In [1]: import numpy as np

In [2]: from numpy import linalg as LA

In [3]: np.set_printoptions(precision=2, suppress=True, linewidth=140, sign=" ")

In [4]: M = np.load("x.npy")

In [5]: M
Out[5]: 
array([[-16,  -4,  -8,  -4],
       [-12,   5,  -6,   8]])

In [6]: t3 = np.stack([M, -1 * M, M[::-1]])

In [7]: LA.matrix_rank(t3.reshape(3, -1))
Out[7]: np.int64(2)

In [8]: t3.sum(axis=0)
Out[8]: 
array([[-12,   5,  -6,   8],
       [-16,  -4,  -8,  -4]])

In [9]: rng = np.random.default_rng(815171)

In [10]: other = M + rng.integers(-2, 3, (2, 1)) @ rng.integers(-2, 3, (1, 4))

In [11]: other
Out[11]: 
array([[-16,  -4,  -8,  -4],
       [-14,   5,  -4,  10]])

In [12]: LA.svd(other - M, compute_uv=False)
Out[12]: array([ 3.46,  0.  ])

In [13]: M - M[0]
Out[13]: 
array([[  0,   0,   0,   0],
       [  4,   9,   2,  12]])

In [14]: LA.matrix_rank(M)
Out[14]: np.int64(2)

In [15]: np.count_nonzero(M)
Out[15]: np.int64(8)

In [16]: np.unravel_index(np.abs(M).argmax(), M.shape)
Out[16]: (np.int64(0), np.int64(0))

In [17]: M.sum(axis=0)
Out[17]: array([-28,   1, -14,   4])

In [18]: feats = np.load("test17.npy")

In [19]: feats
Out[19]: 
array([[ 1.02, -3.13, -4.09, -1.08,  1.05],
       [ 0.88, -2.83, -3.97, -1.15,  0.95],
       [ 1.04, -3.22, -3.95, -1.05,  1.09],
       [ 0.97, -2.92, -3.79, -1.01,  0.9 ],
       [ 0.97, -3.04, -3.91, -0.9 ,  0.88],
       [ 0.84, -3.04, -4.02, -1.09,  0.91],
       [ 1.  , -2.9 , -3.99, -0.95,  0.91],
       [ 1.03, -2.88, -3.95, -0.89,  1.16],
       [ 0.76, -2.98, -3.9 , -1.1 ,  1.2 ],
       [ 0.97, -3.16, -3.99, -0.95,  1.06],
       [ 0.97, -3.08, -3.97, -1.05,  0.95],
       [ 0.9 , -3.12, -3.99, -0.94,  1.03],
       [ 0.98, -3.05, -3.94, -1.09,  0.87],
       [ 0.85, -2.87, -4.19, -1.02,  1.12],
       [ 2.01, -4.11,  2.03, -3.93,  4.99],
       [ 1.9 , -3.92,  2.04, -3.88,  5.  ],
       [ 1.86, -3.77,  2.04, -4.17,  5.17],
       [ 1.93, -3.87,  1.93, -3.88,  5.04],
       [ 2.08, -3.79,  2.15, -4.18,  4.78],
       [ 2.16, -3.87,  2.16, -3.75,  4.82],
       [ 1.91, -4.04,  2.04, -4.12,  5.02],
       [ 2.07, -4.17,  2.01, -4.11,  5.18],
       [ 1.99, -4.05,  1.88, -3.98,  4.88],
       [ 2.06, -3.98,  2.11, -3.94,  4.89],
       [ 2.18, -3.93,  2.09, -3.95,  4.94],
       [ 1.95, -3.92,  1.94, -3.94,  5.05],
       [ 2.09, -4.19,  2.01, -3.74,  5.1 ],
       [ 2.09, -4.04,  1.98, -4.08,  4.95]])

In [20]: idx = rng.permutation(5)

In [21]: other = feats[:, idx] * rng.choice([-1, 1], 5)

In [22]: other
Out[22]: 
array([[ 3.13, -1.05,  1.02,  4.09, -1.08],
       [ 2.83, -0.95,  0.88,  3.97, -1.15],
       [ 3.22, -1.09,  1.04,  3.95, -1.05],
       [ 2.92, -0.9 ,  0.97,  3.79, -1.01],
       [ 3.04, -0.88,  0.97,  3.91, -0.9 ],
       [ 3.04, -0.91,  0.84,  4.02, -1.09],
       [ 2.9 , -0.91,  1.  ,  3.99, -0.95],
       [ 2.88, -1.16,  1.03,  3.95, -0.89],
       [ 2.98, -1.2 ,  0.76,  3.9 , -1.1 ],
       [ 3.16, -1.06,  0.97,  3.99, -0.95],
       [ 3.08, -0.95,  0.97,  3.97, -1.05],
       [ 3.12, -1.03,  0.9 ,  3.99, -0.94],
       [ 3.05, -0.87,  0.98,  3.94, -1.09],
       [ 2.87, -1.12,  0.85,  4.19, -1.02],
       [ 4.11, -4.99,  2.01, -2.03, -3.93],
       [ 3.92, -5.  ,  1.9 , -2.04, -3.88],
       [ 3.77, -5.17,  1.86, -2.04, -4.17],
       [ 3.87, -5.04,  1.93, -1.93, -3.88],
       [ 3.79, -4.78,  2.08, -2.15, -4.18],
       [ 3.87, -4.82,  2.16, -2.16, -3.75],
       [ 4.04, -5.02,  1.91, -2.04, -4.12],
       [ 4.17, -5.18,  2.07, -2.01, -4.11],
       [ 4.05, -4.88,  1.99, -1.88, -3.98],
       [ 3.98, -4.89,  2.06, -2.11, -3.94],
       [ 3.93, -4.94,  2.18, -2.09, -3.95],
       [ 3.92, -5.05,  1.95, -1.94, -3.94],
       [ 4.19, -5.1 ,  2.09, -2.01, -3.74],
       [ 4.04, -4.95,  2.09, -1.98, -4.08]])

In [23]: Uu, _, vt = LA.svd(feats.T @ other)

In [24]: np.round(Uu @ vt, 2) + 0
Out[24]: 
array([[ 0.,  0.,  1.,  0.,  0.],
       [-1.,  0.,  0.,  0.,  0.],
       [ 0.,  0.,  0., -1.,  0.],
       [ 0.,  0.,  0.,  0.,  1.],
       [ 0., -1.,  0.,  0.,  0.]])

In [25]: idx
Out[25]: array([ 1,  4,  0,  2,  3])
